$ python -q
>>> import numpy as np
>>> import numpy.linalg as la
>>> np.set_printoptions(precision=1, suppress=True, linewidth=200, legacy="1.25")
>>> rnd = lambda a: np.round(a, 1) + 0
>>> J = np.loadtxt("arr.csv", delimiter=",")
>>> J
array([[-54., -81., -45.,  48.,  72.,  40.],
       [-63.,  -9., -18.,  56.,   8.,  16.],
       [-36., -54., -63.,  32.,  48.,  56.],
       [  0.,   0.,   0.,   0.,   0.,   0.],
       [  0.,   0.,   0.,   0.,   0.,   0.],
       [  0.,   0.,   0.,   0.,   0.,   0.]])
>>> # rows 3 and 4 are equal
>>> left, sig, vt = la.svd(J)
>>> evecs = vt[:(sig > 1e-8).sum()]
>>> rng = np.random.default_rng(1811)
>>> vec = J[0] + -2 * J[4] + rng.integers(2) * np.eye(6)[2]
>>> vec
array([-54., -81., -44.,  48.,  72.,  40.])
>>> rnd(evecs.T @ evecs)
array([[ 0.6,  0. ,  0. , -0.5,  0. ,  0. ],
       [ 0. ,  0.6,  0. ,  0. , -0.5,  0. ],
       [ 0. ,  0. ,  0.6,  0. ,  0. , -0.5],
       [-0.5,  0. ,  0. ,  0.4,  0. ,  0. ],
       [ 0. , -0.5,  0. ,  0. ,  0.4,  0. ],
       [ 0. ,  0. , -0.5,  0. ,  0. ,  0.4]])
>>> la.matrix_rank(np.vstack([J, vec]))
4
>>> W0 = np.array([[0, 7, -7], [0, 0, 5], [0, 0, 0]])
>>> # triangular
>>> left, sig, vt = la.svd(W0)
>>> np.argmax(sig[:-1] / (sig[1:] + 1e-6)) + 1
2
>>> rnd(sig)
array([10.6,  3.3,  0. ])
>>> Y = left[:, :2] @ np.diag(sig[:2]) @ vt[:2]
>>> rnd(la.norm(W0 - Y, 2)), sig[2]
(0.0, 0.0)
>>> rnd(Y)
array([[ 0.,  7., -7.],
       [ 0.,  0.,  5.],
       [ 0.,  0.,  0.]])
>>> mat = np.array([[2.0, 0.0, 0.0], [0.0, 3.0, 2.0], [0.0, -3.0, -1.0]])
>>> th = np.radians(30)
>>> R = np.eye(3)
>>> R[1, 1] = R[0, 0] = np.cos(th)
>>> R[1, 0], R[0, 1] = -np.sin(th), np.sin(th)
>>> rnd(R)
array([[ 0.9,  0.5,  0. ],
       [-0.5,  0.9,  0. ],
       [ 0. ,  0. ,  1. ]])
>>> Y = mat @ R.T
>>> rnd(la.svd(mat, compute_uv=False)), rnd(la.svd(Y, compute_uv=False))
(array([4.8, 2. , 0.6]), array([4.8, 2. , 0.6]))
>>> rnd(np.abs(Y - mat).max(axis=0))
array([1.5, 1. , 0. ])
>>> np.allclose(la.norm(mat, axis=1), la.norm(Y, axis=1))
True
>>> rnd(np.einsum("ij,ji->", R, R))
2.0
>>> rnd(np.einsum("ii->", R))
2.7
>>> rnd(np.kron(np.eye(2, dtype=int), R))
array([[ 0.9,  0.5,  0. ,  0. ,  0. ,  0. ],
       [-0.5,  0.9,  0. ,  0. ,  0. ,  0. ],
       [ 0. ,  0. ,  1. ,  0. ,  0. ,  0. ],
       [ 0. ,  0. ,  0. ,  0.9,  0.5,  0. ],
       [ 0. ,  0. ,  0. , -0.5,  0.9,  0. ],
       [ 0. ,  0. ,  0. ,  0. ,  0. ,  1. ]])
>>> rnd(np.poly(R))
array([ 1. , -2.7,  2.7, -1. ])
>>> F = np.array([[-3, 3, 1], [-5, 5, 0], [-3, 0, 5]])
>>> F[:, 0] = -2 * F[:, 1]
>>> F
array([[ -6,   3,   1],
       [-10,   5,   0],
       [  0,   0,   5]])
>>> # looks like rank 2
>>> np.allclose(F, F.T)
False
>>> rnd(np.sort(np.abs(la.eigvals(F))))
array([0., 1., 5.])
>>> (F + F.T) / 2
array([[-6. , -3.5,  0.5],
       [-3.5,  5. ,  0. ],
       [ 0.5,  0. ,  5. ]])
>>> np.trace(F)
4
>>> la.matrix_power(F, 3)
array([[ -6,   3,   1],
       [-10,   5, -40],
       [  0,   0, 125]])
>>> M = np.load("mat.npy")
>>> M
array([[-1,  0,  1],
       [ 0,  2,  0],
       [ 0,  0, -2],
       [ 0,  0, -1]])
>>> np.allclose(W0[:-1].T @ la.lstsq(W0[:-1].T, W0[-1])[0], W0[-1])
True
>>> rnd(W0 @ la.pinv(W0) @ W0)
array([[ 0.,  7., -7.],
       [ 0.,  0.,  5.],
       [ 0.,  0.,  0.]])
>>> def softmax(z):
...     e = np.exp(z - z.max(axis=-1, keepdims=True))
...     return e / e.sum(axis=-1, keepdims=True)
... 
>>> rnd(softmax(M[0]))
array([0.1, 0.2, 0.7])
>>> rnd(softmax(10 * M[0]))
array([0., 0., 1.])
>>> scores = M @ M.T / np.sqrt(3)
>>> rnd(softmax(scores))
array([[0.6, 0.2, 0.1, 0.1],
       [0.1, 0.8, 0.1, 0.1],
       [0. , 0.1, 0.7, 0.2],
       [0.1, 0.2, 0.5, 0.3]])
>>> rnd(softmax(scores)[0] @ M)
array([-0.6,  0.4,  0.4])
>>> softmax(scores).round(6).argmax(axis=1)
array([0, 1, 2, 2])
>>> J.ravel(order="F")
array([-54., -63., -36.,   0.,   0.,   0., -81.,  -9., -54.,   0.,   0.,   0., -45., -18., -63.,   0.,   0.,   0.,  48.,  56.,  32.,   0.,   0.,   0.,  72.,   8.,  48.,   0.,   0.,   0.,  40.,  16.,
        56.,   0.,   0.,   0.])
>>> J.reshape(-1, 2)
array([[-54., -81.],
       [-45.,  48.],
       [ 72.,  40.],
       [-63.,  -9.],
       [-18.,  56.],
       [  8.,  16.],
       [-36., -54.],
       [-63.,  32.],
       [ 48.,  56.],
       [  0.,   0.],
       [  0.,   0.],
       [  0.,   0.],
       [  0.,   0.],
       [  0.,   0.],
       [  0.,   0.],
       [  0.,   0.],
       [  0.,   0.],
       [  0.,   0.]])
>>> T = J.reshape(6, 2, -1)
>>> T.transpose(1, 0, 2)
array([[[-54., -81., -45.],
        [-63.,  -9., -18.],
        [-36., -54., -63.],
        [  0.,   0.,   0.],
        [  0.,   0.,   0.],
        [  0.,   0.,   0.]],

       [[ 48.,  72.,  40.],
        [ 56.,   8.,  16.],
        [ 32.,  48.,  56.],
        [  0.,   0.,   0.],
        [  0.,   0.,   0.],
        [  0.,   0.,   0.]]])
>>> T.sum(axis=1)
array([[-6., -9., -5.],
       [-7., -1., -2.],
       [-4., -6., -7.],
       [ 0.,  0.,  0.],
       [ 0.,  0.,  0.],
       [ 0.,  0.,  0.]])
>>> X = np.array([[-4.0, 1.0, 0.0, 0.0],
...     [4.0, -5.0, 0.0, 0.0],
...     [0.0, 0.0, 5.0, 1.0],
...     [0.0, 0.0, -4.0, -1.0]])
>>> # splits into 2 blocks
>>> q, R = la.qr(X)
>>> rnd(np.abs(np.diag(R)))
array([5.7, 2.8, 6.4, 0.2])
>>> rnd(q @ R)
array([[-4.,  1.,  0.,  0.],
       [ 4., -5.,  0.,  0.],
       [ 0.,  0.,  5.,  1.],
       [ 0.,  0., -4., -1.]])
>>> rnd(q)
array([[-0.7,  0.7,  0. ,  0. ],
       [ 0.7,  0.7,  0. ,  0. ],
       [ 0. ,  0. , -0.8,  0.6],
       [ 0. ,  0. ,  0.6,  0.8]])
